$ python -q
>>> import numpy as np
>>> np.set_printoptions(suppress=True, linewidth=100)
>>> def rnd(a):
...     return np.round(a, 4) + 0
... 
>>> A = np.load("w.npy")
>>> print(A)
[[ 5  4 -1 10  9 -3 -2]
 [ 2  1 -4  7  6 -6 -5]
 [ 2  1 -4  7  6 -6 -5]
 [ 3  2 -3  8  7 -5 -4]]
>>> r0, r1 = A[1], A[3]
>>> r0 @ r0
np.int64(167)
>>> r0 @ r1
np.int64(168)
>>> pr = (r0 @ r1) / (r0 @ r0) * r0
>>> print(rnd(r1 - pr))
[0.988  0.994  1.024  0.9581 0.9641 1.0359 1.0299]
>>> np.outer(r0, r1)
array([[  6,   4,  -6,  16,  14, -10,  -8],
       [  3,   2,  -3,   8,   7,  -5,  -4],
       [-12,  -8,  12, -32, -28,  20,  16],
       [ 21,  14, -21,  56,  49, -35, -28],
       [ 18,  12, -18,  48,  42, -30, -24],
       [-18, -12,  18, -48, -42,  30,  24],
       [-15, -10,  15, -40, -35,  25,  20]])
>>> rk = np.linalg.matrix_rank(A)
>>> rk
np.int64(2)
>>> ns = np.linalg.svd(A)[2][rk:].T
>>> print(rnd(A @ ns))
[[0. 0. 0. 0. 0.]
 [0. 0. 0. 0. 0.]
 [0. 0. 0. 0. 0.]
 [0. 0. 0. 0. 0.]]
>>> [int(np.linalg.matrix_rank(A[:, :j + 1])) for j in range(7)]
[1, 2, 2, 2, 2, 2, 2]
>>> W0 = np.loadtxt("run6.csv", delimiter=",")
>>> W0
array([[-22.6907, -14.2517,  -9.0802],
       [-20.4525, -12.7739,  -7.8002],
       [-13.2992,  -8.2269,  -4.0164],
       [-11.7513,  -7.2878,  -3.2812],
       [-11.1161,  -6.9082,  -2.9911],
       [ -9.5566,  -5.9918,  -2.3121],
       [ -9.4349,  -5.9213,  -2.2613],
       [ -9.1801,  -5.7742,  -2.1562],
       [ -6.1143,  -4.0616,  -1.0355],
       [ -5.627 ,  -3.8   ,  -0.8883],
       [ -3.7151,  -2.8001,  -0.4311],
       [ -1.9662,  -1.8764,  -0.252 ],
       [ -1.3488,  -1.493 ,  -0.255 ],
       [ -0.7066,  -0.9559,  -0.2463],
       [  0.1441,   0.2473,   0.1058],
       [  0.1591,   0.2738,   0.118 ],
       [  0.2248,   0.3913,   0.1733],
       [  0.3266,   0.5773,   0.2659],
       [  0.7776,   1.4362,   0.7564],
       [  1.8269,   3.4569,   2.1502],
       [  1.9645,   3.7165,   2.3441],
       [  2.2436,   4.2382,   2.7409],
       [  3.9261,   7.2595,   5.17  ],
       [  6.4721,  11.5413,   8.8318],
       [  6.9433,  12.3067,   9.5028],
       [  7.3971,  13.0377,  10.1471],
       [ 15.4844,  25.3676,  21.3427],
       [ 16.9131,  27.4526,  23.2755],
       [ 21.2   ,  33.5997,  29.0147],
       [ 22.0935,  34.8634,  30.201 ],
       [ 23.9129,  37.4205,  32.6068],
       [ 27.4344,  42.3155,  37.2307],
       [ 29.5959,  45.2888,  40.0495],
       [ 30.9378,  47.1242,  41.7929]])
>>> Xs = (W0 - W0.mean(axis=0)) / W0.std(axis=0)
>>> Xs.std(axis=0)
array([1., 1., 1.])
>>> beta = np.linalg.lstsq(np.delete(Xs, 0, axis=1), Xs[:, 0])[0]
>>> print(rnd(1 - np.var(Xs[:, 0] - np.delete(Xs, 0, axis=1) @ beta)))
0.9786
